>>> import numpy as np
>>> from numpy import linalg as LA
>>> np.set_printoptions(precision=1, suppress=True, linewidth=200, sign=" ")
>>> E = np.loadtxt("mat.csv", delimiter=",")
>>> E
array([[ -0.2,   1.8,  -1.1,  -1.4,  -1.4,   0. ,   0. ,   1.6,  -0.8,   2.9,   1.5, -10. ,  -0.4,  -1.5],
       [  0.1,   0.9,   0. ,  -0.7,  -1.5,   0.2,   0.2,  -1.1,  -0.6,   0. ,  -2.2, -10. ,  -0.7,   1.6],
       [  0.6,  -0.7,  -2. ,  -0.3,  -0.6,   0.9,  -0.6,  -1.5,   0.6,   0.3,  -0.3,  -8. ,   0.6,   1.6],
       [  0.7,   0.4,  -0.7,   1. ,   0.2,   0.4,  -0.5,   0.4,  -0.7,   0.7,   0.2,  28. ,   0. ,  -1.4],
       [  0. ,  -0.1,   0. ,  -0.9,   0.2,   1. ,  -1.1,   1.1,   0.7,  -0.2,  -0.2,  -6. ,  -0.8,  -1.1]])
>>> C2 = E.T @ E
>>> np.diag(C2)
array([    0.9,     4.7,     5.7,     4.3,     4.7,     2. ,     1.9,     7.4,     2.3,     9. ,     7.3,  1084. ,     1.7,    10.5])
>>> np.round(np.trace(C2), 1), round(float((E ** 2).sum()), 1)
(np.float64(1146.4), 1146.4)
>>> np.allclose(C2, C2.T)
True
>>> (E @ E.T).shape
(5, 5)
>>> np.round(LA.eigvalsh(C2)[::-1], 1) + 0
array([ 1091.5,    28.5,    12.9,     8. ,     5.5,     0. ,     0. ,     0. ,     0. ,     0. ,     0. ,     0. ,     0. ,     0. ])
>>> LA.matrix_rank(C2)
np.int64(5)
>>> left, sv, vt = LA.svd(E, full_matrices=False)
>>> round(np.sqrt((sv ** 2).sum()), 1), round(float(LA.norm(E)), 1)
(np.float64(33.9), 33.9)
>>> np.allclose(left * sv @ vt, E)
True
>>> (sv > 1e-8).sum()
np.int64(5)
>>> np.cumsum(sv ** 2) / np.sum(sv ** 2)
array([ 1.,  1.,  1.,  1.,  1.])
>>> np.abs(left[:, 0]).round(6).argmax()
np.int64(3)
>>> left.shape, sv.shape, vt.shape
((5, 5), (5,), (5, 14))
>>> sv
array([ 33. ,   5.3,   3.6,   2.8,   2.3])
>>> T = np.stack([E, -2 * E, E[::-1]])
>>> T.shape
(3, 5, 14)
>>> LA.norm(T, axis=(1, 2))
array([ 33.9,  67.7,  33.9])
>>> W = np.array([[-3, -1, -3, -3, 3],
...     [-2, 0, 3, 0, 0],
...     [-2, -1, 3, -1, 2],
...     [3, -1, -2, -3, -1],
...     [-2, 1, 2, -2, 3],
...     [-2, 0, -2, -2, 0],
...     [-3, -1, 0, -1, 0],
...     [1, 3, -3, 0, 0],
...     [-1, -2, 1, -3, -3],
...     [1, 3, 0, -3, 0],
...     [-3, 2, 1, 0, -1],
...     [-1, 0, 3, 3, -2],
...     [-3, -1, -2, 3, 2],
...     [0, 1, 3, -1, -1]])
>>> coef = np.array([2, 9, 7, 3, 3])
>>> act = np.maximum(E @ W + coef, 0)
>>> (act > 0).mean(axis=0)
array([ 0.8,  1. ,  0.2,  0.2,  0.8])
>>> (act > 0).astype(int)
array([[ 1,  1,  0,  0,  1],
       [ 1,  1,  0,  0,  1],
       [ 1,  1,  0,  0,  1],
       [ 0,  1,  1,  1,  0],
       [ 1,  1,  0,  0,  1]])
>>> LA.matrix_rank(act)
np.int64(4)
>>> cent = np.array([[1, 5], [2, 2], [4, 2], [1, 1], [0, 1]])
>>> W @ cent
array([[-20, -23],
       [ 10,  -4],
       [  7,  -5],
       [-10,   5],
       [  6,  -3],
       [-12, -16],
       [ -6, -18],
       [ -5,   5],
       [ -4, -13],
       [  4,   8],
       [  5, -10],
       [ 14,   2],
       [-10, -16],
       [ 13,   6]])
>>> (act @ cent).round(6).argmax(axis=1)
array([ 1,  1,  1,  0,  1])
